% python3 -q
>>> import numpy as np
>>> import numpy.linalg as la
>>> np.set_printoptions(suppress=True, linewidth=160)
>>> rnd = lambda a: np.round(a, 2) + 0
>>> feats = np.load("data.npy")
>>> feats
array([[ 0,  2],
       [ 0, 10],
       [ 0, -4]])
>>> ang = np.radians(15)
>>> r_ = np.eye(2)
>>> r_[0, 0] = r_[1, 1] = np.cos(ang)
>>> r_[0, 1], r_[1, 0] = -np.sin(ang), np.sin(ang)
>>> rnd(r_)
array([[ 0.97, -0.26],
       [ 0.26,  0.97]])
>>> M2 = feats @ r_.T
>>> np.allclose(la.norm(feats, axis=1), la.norm(M2, axis=1))
True
>>> rnd(la.det(r_)), rnd(np.trace(r_))
(np.float64(1.0), np.float64(1.93))
>>> rnd(la.svd(feats, compute_uv=False)), rnd(la.svd(M2, compute_uv=False))
(array([10.95,  0.  ]), array([10.95,  0.  ]))
>>> X = np.loadtxt("case14.csv", delimiter=",")
>>> X
array([[2., 2., 0., 0., 4.],
       [3., 3., 0., 0., 6.],
       [3., 3., 0., 0., 6.]])
>>> # column 1 repeats column 0
>>> M2 = X / np.sqrt((X ** 2).mean(axis=1, keepdims=True))
>>> la.matrix_rank(M2) == la.matrix_rank(X)
np.True_
>>> np.argsort(-la.norm(X, axis=0).round(6), kind="stable")[:3]
array([4, 0, 1])
>>> [round(float(x), 2) for x in la.svd(X, compute_uv=False)[:3]]
[11.49, 0.0, 0.0]
>>> la.matrix_rank(X, rtol=0.1)
np.int64(1)
>>> x0 = np.array([-1, 3, -2, 1, -2])
>>> x0 @ X
Traceback (most recent call last):
  File "<python-input-24>", line 1, in <module>
    x0 @ X
    ~~~^~~
ValueError: matmul: Input operand 1 has a mismatch in its core dimension 0, with gufunc signature (n?,k),(k,m?)->(n?,m?) (size 3 is different from 5)
>>> X @ (2 * x0)
array([ -8., -12., -12.])
>>> X * x0
array([[ -2.,   6.,  -0.,   0.,  -8.],
       [ -3.,   9.,  -0.,   0., -12.],
       [ -3.,   9.,  -0.,   0., -12.]])
>>> X @ x0
array([-4., -6., -6.])
>>> X @ np.eye(5)[1]
array([2., 3., 3.])
>>> (X * x0).sum(axis=1)
array([-4., -6., -6.])
>>> X @ np.ones(5)
array([ 8., 12., 12.])
>>> la.norm(X @ x0) <= la.norm(X, 2) * la.norm(x0) + 1e-9
np.True_
>>> mat = np.array([[-2, -2, -2, -2, -2],
...     [-2, -4, -4, -4, -4],
...     [-2, -4, -6, -6, -6],
...     [-2, -4, -6, -8, -8],
...     [-2, -4, -6, -8, -10]])
>>> np.allclose(mat @ mat.T, mat.T @ mat)
True
>>> la.determinant(mat)
Traceback (most recent call last):
  File "<python-input-34>", line 1, in <module>
    la.determinant(mat)
    ^^^^^^^^^^^^^^
AttributeError: module 'numpy.linalg' has no attribute 'determinant'
>>> mat @ mat
array([[ 20,  36,  48,  56,  60],
       [ 36,  68,  92, 108, 116],
       [ 48,  92, 128, 152, 164],
       [ 56, 108, 152, 184, 200],
       [ 60, 116, 164, 200, 220]])
>>> assert mat == mat.T
Traceback (most recent call last):
  File "<python-input-36>", line 1, in <module>
    assert mat == mat.T
           ^^^^^^^^^^^^
ValueError: The truth value of an array with more than one element is ambiguous. Use a.any() or a.all()
